% python3 -q
>>> import numpy as np
>>> np.set_printoptions(suppress=True, linewidth=100)
>>> def rnd(a):
...     return np.round(a, 2) + 0
... 
>>> A = np.loadtxt("test3.csv", delimiter=",")
>>> A
array([[-0.1 ,  0.3 , -0.6 ,  1.3 , -0.2 ,  0.  , -0.1 ,  0.5 ,  1.4 ,  0.2 ,  0.  ],
       [ 0.8 ,  0.3 ,  1.8 , -0.5 , -0.1 ,  0.9 , -0.4 , -1.1 , -0.1 , -1.  , -1.9 ],
       [ 0.4 , -1.  ,  0.3 ,  1.9 , -1.1 ,  1.7 ,  2.7 , -1.3 , -0.1 ,  0.2 ,  0.2 ],
       [ 0.05,  0.45,  1.77, -0.99, -0.15,  0.46, -0.18, -1.1 , -0.35, -0.36, -1.85],
       [-0.6 ,  0.4 ,  0.  ,  0.1 , -1.1 , -0.6 ,  0.5 ,  2.7 , -0.8 ,  0.  , -0.2 ],
       [-0.9 ,  0.3 ,  0.4 ,  0.9 ,  0.2 ,  1.1 ,  0.6 ,  1.3 , -0.9 ,  1.2 ,  0.5 ],
       [-0.5 , -1.  , -0.4 ,  1.3 , -0.2 , -0.8 ,  1.  , -0.7 ,  0.4 ,  0.  , -0.6 ],
       [ 0.4 ,  1.  ,  0.7 , -1.9 ,  1.3 ,  0.  ,  1.  ,  0.1 ,  0.3 ,  0.7 ,  0.8 ],
       [-0.3 , -2.1 ,  0.7 ,  0.2 , -0.6 ,  1.  ,  0.  , -1.2 ,  1.9 ,  0.3 ,  0.2 ],
       [-0.4 ,  0.  ,  0.7 , -0.1 ,  0.3 , -0.5 , -0.7 ,  0.5 , -1.7 , -0.5 ,  0.1 ],
       [ 0.7 ,  1.1 ,  2.1 , -0.1 , -0.6 , -0.7 ,  0.3 , -0.7 , -0.7 , -1.5 ,  3.1 ],
       [ 2.5 ,  0.5 ,  0.9 ,  0.2 , -0.9 ,  0.  ,  0.9 ,  1.6 ,  0.3 ,  0.6 ,  0.2 ],
       [ 0.  ,  1.2 ,  0.  ,  1.5 ,  0.6 , -0.6 , -0.2 , -0.5 ,  1.2 ,  1.8 , -0.3 ],
       [ 1.1 , -0.8 , -1.2 , -1.8 , -1.  ,  1.9 ,  0.7 , -1.8 ,  0.7 ,  0.4 , -1.3 ],
       [ 0.1 , -0.3 , -0.6 ,  0.8 , -1.5 , -0.1 ,  1.2 ,  0.5 ,  0.8 , -1.  ,  0.1 ],
       [ 0.6 , -0.3 , -0.2 ,  0.2 ,  0.9 ,  0.6 , -0.7 , -1.1 , -0.4 , -0.1 , -1.4 ]])
>>> A2 = np.c_[A[:, :9] @ np.array([[1, 1, -3, 3, -1, 3, -2, -2, -3],
...     [0, 0, 3, -2, 1, 1, 2, 2, 3],
...     [-3, -3, 1, 3, -3, 2, -1, -1, 1],
...     [3, -2, 1, 2, 3, 3, 1, 1, -1],
...     [3, 1, 2, -2, 2, 2, -1, -2, -3],
...     [0, -1, -3, 3, -1, 0, -3, -1, 0],
...     [-2, -1, -3, 2, 3, 2, 2, 1, 3],
...     [0, -3, 1, -1, -3, -3, -1, -1, 3],
...     [3, 1, 1, 1, -2, -3, 2, -1, -1]]), np.array([-2, -2, 6, -6, 2, -4, 6, 8, 3, -7, -2, 2, -3, 0, -5, -5])]
>>> rnd(A2)
array([[  9.4 ,  -1.1 ,   3.7 ,   1.  ,   1.1 ,  -3.6 ,   5.  ,   1.1 ,  -0.3 ,  -2.  ],
       [ -5.9 ,  -1.  ,  -3.1 ,   9.3 ,  -6.2 ,   7.4 ,  -5.8 ,  -3.2 ,  -3.3 ,  -2.  ],
       [ -3.8 ,  -6.  , -18.8 ,  21.8 ,  11.7 ,  13.9 ,   1.3 ,   3.4 ,   1.8 ,   6.  ],
       [ -9.37,  -0.76,  -0.61,   4.65,  -5.18,   4.86,  -3.15,  -0.85,   0.92,  -6.  ],
       [ -7.  , -10.7 ,   3.1 ,  -4.5 ,  -5.3 ,  -8.  ,   1.7 ,   3.5 ,  16.6 ,   2.  ],
       [ -2.7 , -10.2 ,   0.6 ,   1.6 ,   1.7 ,   1.5 ,  -2.5 ,   1.6 ,   9.1 ,  -4.  ],
       [  3.2 ,   0.2 ,  -1.9 ,   3.  ,   9.3 ,   3.1 ,   6.8 ,   3.2 ,  -2.1 ,   6.  ],
       [ -4.6 ,   2.4 ,   0.6 ,  -2.9 ,  -2.5 ,   1.3 ,  -0.2 ,  -3.4 ,   3.5 ,   8.  ],
       [  2.1 ,   1.1 ,  -8.  ,  13.1 ,  -5.7 ,  -4.3 ,  -1.5 ,  -4.6 ,  -8.6 ,   3.  ],
       [ -5.6 ,  -4.  ,   4.8 ,  -5.  ,  -1.1 ,   2.7 ,  -4.1 ,   0.4 ,   2.2 ,  -7.  ],
       [-10.4 ,  -4.2 ,   1.8 ,   5.7 ,  -2.3 ,  10.7 ,   1.2 ,   2.2 ,   4.7 ,  -2.  ],
       [ -3.2 ,  -6.9 ,  -7.5 ,  11.9 ,  -8.6 ,   4.7 ,  -3.  ,  -3.9 ,   4.6 ,   2.  ],
       [ 10.3 ,   1.1 ,   9.4 ,  -1.1 ,   6.  ,   4.4 ,   7.6 ,   2.4 ,  -3.  ,  -3.  ],
       [ -3.  ,  10.8 , -19.6 ,   9.3 ,  -1.5 ,  -2.6 ,  -4.5 ,  -2.5 ,  -6.1 ,   0.  ],
       [ -0.2 ,  -3.  ,  -6.  ,   6.1 ,   1.4 ,  -3.3 ,   5.9 ,   3.6 ,   6.2 ,  -5.  ],
       [  4.7 ,   4.7 ,  -2.1 ,   1.5 ,   3.5 ,   6.6 ,  -5.2 ,  -3.  , -10.8 ,  -5.  ]])
>>> rnd(np.linalg.norm(A2 - A @ np.linalg.lstsq(A, A2)[0], axis=0))
array([ 0.  ,  0.  ,  0.  ,  0.  ,  0.  ,  0.  ,  0.  ,  0.  ,  0.  , 10.14])
>>> np.linalg.matrix_rank(A2)
np.int64(10)
